$ python3 -q
>>> import numpy as np
>>> from numpy import linalg as LA
>>> np.set_printoptions(precision=4, suppress=True, linewidth=160)
>>> tidy = lambda a: np.round(a, 4) + 0
>>> A = np.diag(np.array([0, 1, 0, 1, 2]))
>>> A
array([[0, 0, 0, 0, 0],
       [0, 1, 0, 0, 0],
       [0, 0, 0, 0, 0],
       [0, 0, 0, 1, 0],
       [0, 0, 0, 0, 2]])
>>> # symmetric
>>> theta = np.radians(69)
>>> R = np.eye(5)
>>> R[2, 2] = R[1, 1] = np.cos(theta)
>>> R[2, 1], R[1, 2] = -np.sin(theta), np.sin(theta)
>>> tidy(R)
array([[ 1.    ,  0.    ,  0.    ,  0.    ,  0.    ],
       [ 0.    ,  0.3584,  0.9336,  0.    ,  0.    ],
       [ 0.    , -0.9336,  0.3584,  0.    ,  0.    ],
       [ 0.    ,  0.    ,  0.    ,  1.    ,  0.    ],
       [ 0.    ,  0.    ,  0.    ,  0.    ,  1.    ]])
>>> B = A @ R.T
>>> tidy(B)
array([[ 0.    ,  0.    ,  0.    ,  0.    ,  0.    ],
       [ 0.    ,  0.3584, -0.9336,  0.    ,  0.    ],
       [ 0.    ,  0.    ,  0.    ,  0.    ,  0.    ],
       [ 0.    ,  0.    ,  0.    ,  1.    ,  0.    ],
       [ 0.    ,  0.    ,  0.    ,  0.    ,  2.    ]])
>>> np.unique(B.round(6), axis=0).shape
(4, 5)
>>> np.allclose(B[:-1].T @ LA.lstsq(B[:-1].T, B[-1])[0], B[-1])
False
>>> tidy(np.trace(LA.pinv(B) @ B))
np.float64(3.0)
>>> data = np.load("out1.npy")
>>> data
array([[ 0, -1, -1,  2],
       [ 0,  0, -4, -2],
       [ 0,  0,  0,  3],
       [ 0,  0,  0,  0]])
>>> # looks like rank 3
>>> U, sv, VT = LA.svd(data, full_matrices=False)
>>> (sv > 1e-8).sum()
np.int64(3)
>>> U.shape, sv.shape, VT.shape
((4, 4), (4,), (4, 4))
>>> tidy(np.abs(VT[0]))
array([0.    , 0.0326, 0.7026, 0.7108])
>>> tidy(np.sqrt((sv ** 2).sum())), tidy(LA.norm(data))
(np.float64(5.9161), np.float64(5.9161))
>>> rank = LA.matrix_rank(data)
>>> rank
np.int64(3)
>>> N = LA.svd(data)[2][rank:].T
>>> data @ N
array([[0.],
       [0.],
       [0.],
       [0.]])
>>> LA.matrix_rank(data.T @ data), LA.matrix_rank(data @ data.T)
(np.int64(3), np.int64(3))
>>> N.shape
(4, 1)
>>> [int(LA.matrix_rank(data[:, :j + 1])) for j in range(4)]
[0, 1, 2, 3]
>>> [int(LA.matrix_rank(data[:i])) for i in range(1, len(data) + 1)]
[1, 2, 3, 3]
>>> [int(LA.matrix_rank(np.delete(data, i, axis=0))) for i in range(4)]
[2, 2, 2, 3]
>>> U, sv, VT = LA.svd(data)
>>> V = VT[:(sv > 1e-8).sum()]
>>> rng = np.random.default_rng(129)
>>> x = data[2] + -3 * data[1] + rng.integers(2) * np.eye(4)[1]
>>> x
array([ 0.,  1., 12.,  9.])
>>> np.allclose(V.T @ V @ x, x)
True
>>> tidy(np.diag(V.T @ V))
array([0., 1., 1., 1.])
>>> B = np.array([[3, 0], [1, 1]])
>>> W2 = np.kron(B, data)
>>> LA.matrix_rank(W2)
np.int64(6)
>>> K = np.diag(np.array([2, 2, 1, 0, 2, 1, 0]))
>>> K
array([[2, 0, 0, 0, 0, 0, 0],
       [0, 2, 0, 0, 0, 0, 0],
       [0, 0, 1, 0, 0, 0, 0],
       [0, 0, 0, 0, 0, 0, 0],
       [0, 0, 0, 0, 2, 0, 0],
       [0, 0, 0, 0, 0, 1, 0],
       [0, 0, 0, 0, 0, 0, 0]])
>>> # rows and columns are dependent
>>> (LA.matrix_power((K != 0) + (K.T != 0) + np.eye(7), 7) > 0).astype(int)
array([[1, 0, 0, 0, 0, 0, 0],
       [0, 1, 0, 0, 0, 0, 0],
       [0, 0, 1, 0, 0, 0, 0],
       [0, 0, 0, 1, 0, 0, 0],
       [0, 0, 0, 0, 1, 0, 0],
       [0, 0, 0, 0, 0, 1, 0],
       [0, 0, 0, 0, 0, 0, 1]])
>>> K @ K
array([[4, 0, 0, 0, 0, 0, 0],
       [0, 4, 0, 0, 0, 0, 0],
       [0, 0, 1, 0, 0, 0, 0],
       [0, 0, 0, 0, 0, 0, 0],
       [0, 0, 0, 0, 4, 0, 0],
       [0, 0, 0, 0, 0, 1, 0],
       [0, 0, 0, 0, 0, 0, 0]])
>>> np.flatnonzero(LA.matrix_power((K != 0) + (K.T != 0) + np.eye(7), 7)[0])
array([0])
>>> (K != 0).astype(int)
array([[1, 0, 0, 0, 0, 0, 0],
       [0, 1, 0, 0, 0, 0, 0],
       [0, 0, 1, 0, 0, 0, 0],
       [0, 0, 0, 0, 0, 0, 0],
       [0, 0, 0, 0, 1, 0, 0],
       [0, 0, 0, 0, 0, 1, 0],
       [0, 0, 0, 0, 0, 0, 0]])
>>> np.unique(K.round(6), axis=0).shape
(6, 7)
>>> LA.lstsq(K[:-1].T, K[-1])[2]
np.int32(5)
>>> arr = np.load("x.npy")
>>> tidy(arr)
array([[ 1.    ,  0.    ,  0.    ,  0.    ,  0.    ,  0.    ,  0.    ],
       [ 0.    ,  0.809 ,  0.5878,  0.    ,  0.    ,  0.    ,  0.    ],
       [ 0.    , -0.5878,  0.809 ,  0.    ,  0.    ,  0.    ,  0.    ],
       [ 0.    ,  0.    ,  0.    ,  1.    ,  0.    ,  0.    ,  0.    ],
       [ 0.    ,  0.    ,  0.    ,  0.    ,  1.    ,  0.    ,  0.    ],
       [ 0.    ,  0.    ,  0.    ,  0.    ,  0.    ,  1.    ,  0.    ],
       [ 0.    ,  0.    ,  0.    ,  0.    ,  0.    ,  0.    ,  1.    ]])
>>> tidy(LA.svd(arr, compute_uv=False))
array([1., 1., 1., 1., 1., 1., 1.])
>>> np.abs(arr).max()
np.float64(1.0)
>>> tidy(arr.sum(axis=0))
array([1.    , 0.2212, 1.3968, 1.    , 1.    , 1.    , 1.    ])
>>> np.count_nonzero(arr)
np.int64(9)
>>> arr.shape
(7, 7)
>>> tidy(LA.norm(arr))
np.float64(2.6458)
>>> x = np.array([3, 3, -6, -4, 0, -6, -3])
>>> target = arr @ x
>>> tidy(target)
array([ 3.    , -1.0997, -6.6175, -4.    ,  0.    , -6.    , -3.    ])
>>> tidy(LA.solve(arr, target))
array([ 3.,  3., -6., -4.,  0., -6., -3.])
>>> tidy(LA.solve(arr.T, arr[2]))
array([0., 0., 1., 0., 0., 0., 0.])
>>> x = np.array([2, -1, -2, -1, 2, 2, 1])
>>> tidy(LA.inv(arr))
array([[ 1.    ,  0.    ,  0.    ,  0.    ,  0.    ,  0.    ,  0.    ],
       [ 0.    ,  0.809 , -0.5878,  0.    ,  0.    ,  0.    ,  0.    ],
       [ 0.    ,  0.5878,  0.809 ,  0.    ,  0.    ,  0.    ,  0.    ],
       [ 0.    ,  0.    ,  0.    ,  1.    ,  0.    ,  0.    ,  0.    ],
       [ 0.    ,  0.    ,  0.    ,  0.    ,  1.    ,  0.    ,  0.    ],
       [ 0.    ,  0.    ,  0.    ,  0.    ,  0.    ,  1.    ,  0.    ],
       [ 0.    ,  0.    ,  0.    ,  0.    ,  0.    ,  0.    ,  1.    ]])
>>> [p for p in range(1, 25) if np.allclose(LA.matrix_power(arr, p), np.eye(7))]
[10, 20]
>>> feats = np.load("case0.npy")
>>> feats
array([[ -2,  -2,  -2,  -2,  -2,  -2,  -2],
       [ -2,  -4,  -4,  -4,  -4,  -4,  -4],
       [ -2,  -4,  -6,  -6,  -6,  -6,  -6],
       [ -2,  -4,  -6,  -8,  -8,  -8,  -8],
       [ -2,  -4,  -6,  -8, -10, -10, -10],
       [ -2,  -4,  -6,  -8, -10, -12, -12],
       [ -2,  -4,  -6,  -8, -10, -12, -14]])
>>> # symmetric
>>> ev, V = LA.eigh(feats)
>>> x = np.array([0, 1, -5, -4, 1, 5, 2])
>>> np.abs(feats).sum(axis=1).max(), tidy(np.abs(ev).max())
(np.int64(56), np.float64(45.7616))
>>> tidy(V * np.abs(ev) @ V.T)
array([[ 2.,  2.,  2.,  2.,  2.,  2.,  2.],
       [ 2.,  4.,  4.,  4.,  4.,  4.,  4.],
       [ 2.,  4.,  6.,  6.,  6.,  6.,  6.],
       [ 2.,  4.,  6.,  8.,  8.,  8.,  8.],
       [ 2.,  4.,  6.,  8., 10., 10., 10.],
       [ 2.,  4.,  6.,  8., 10., 12., 12.],
       [ 2.,  4.,  6.,  8., 10., 12., 14.]])
>>> idx = rng.permutation(7)
>>> idx
array([1, 3, 6, 5, 4, 2, 0])
>>> B = feats[idx][:, idx]
>>> np.trace(B)
np.int64(-56)
>>> tidy(LA.det(B)), tidy(LA.det(feats[idx]))
(np.float64(-128.0), np.float64(128.0))
>>> tidy(np.sort(np.abs(LA.eigvals(B))))
array([ 0.5226,  0.5991,  0.7639,  1.1167,  2.    ,  5.2361, 45.7616])
>>> B
array([[ -4,  -4,  -4,  -4,  -4,  -4,  -2],
       [ -4,  -8,  -8,  -8,  -8,  -6,  -2],
       [ -4,  -8, -14, -12, -10,  -6,  -2],
       [ -4,  -8, -12, -12, -10,  -6,  -2],
       [ -4,  -8, -10, -10, -10,  -6,  -2],
       [ -4,  -6,  -6,  -6,  -6,  -6,  -2],
       [ -2,  -2,  -2,  -2,  -2,  -2,  -2]])
>>> np.diag(B)
array([ -4,  -8, -14, -12, -10,  -6,  -2])
>>> ev, V = LA.eigh(B)
>>> tidy(LA.svd(B, compute_uv=False))
array([45.7616,  5.2361,  2.    ,  1.1167,  0.7639,  0.5991,  0.5226])
>>> tidy(ev.sum()), np.trace(B)
(np.float64(-56.0), np.int64(-56))
>>> tidy(V.T @ V)
array([[1., 0., 0., 0., 0., 0., 0.],
       [0., 1., 0., 0., 0., 0., 0.],
       [0., 0., 1., 0., 0., 0., 0.],
       [0., 0., 0., 1., 0., 0., 0.],
       [0., 0., 0., 0., 1., 0., 0.],
       [0., 0., 0., 0., 0., 1., 0.],
       [0., 0., 0., 0., 0., 0., 1.]])
>>> tidy(V.T @ B @ V)
array([[-45.7616,   0.    ,   0.    ,   0.    ,   0.    ,   0.    ,   0.    ],
       [  0.    ,  -5.2361,   0.    ,   0.    ,   0.    ,   0.    ,   0.    ],
       [  0.    ,   0.    ,  -2.    ,   0.    ,   0.    ,   0.    ,   0.    ],
       [  0.    ,   0.    ,   0.    ,  -1.1167,   0.    ,   0.    ,   0.    ],
       [  0.    ,   0.    ,   0.    ,   0.    ,  -0.7639,   0.    ,   0.    ],
       [  0.    ,   0.    ,   0.    ,   0.    ,   0.    ,  -0.5991,   0.    ],
       [  0.    ,   0.    ,   0.    ,   0.    ,   0.    ,   0.    ,  -0.5226]])
>>> tidy(LA.eigvalsh(B + 5 * np.eye(7)))
array([-40.7616,  -0.2361,   3.    ,   3.8833,   4.2361,   4.4009,   4.4774])
>>> tidy(LA.eigvalsh(B @ B))
array([   0.2731,    0.3589,    0.5836,    1.2471,    4.    ,   27.4164, 2094.1209])
>>> tidy(V @ np.diag(ev) @ V.T)
array([[ -4.,  -4.,  -4.,  -4.,  -4.,  -4.,  -2.],
       [ -4.,  -8.,  -8.,  -8.,  -8.,  -6.,  -2.],
       [ -4.,  -8., -14., -12., -10.,  -6.,  -2.],
       [ -4.,  -8., -12., -12., -10.,  -6.,  -2.],
       [ -4.,  -8., -10., -10., -10.,  -6.,  -2.],
       [ -4.,  -6.,  -6.,  -6.,  -6.,  -6.,  -2.],
       [ -2.,  -2.,  -2.,  -2.,  -2.,  -2.,  -2.]])
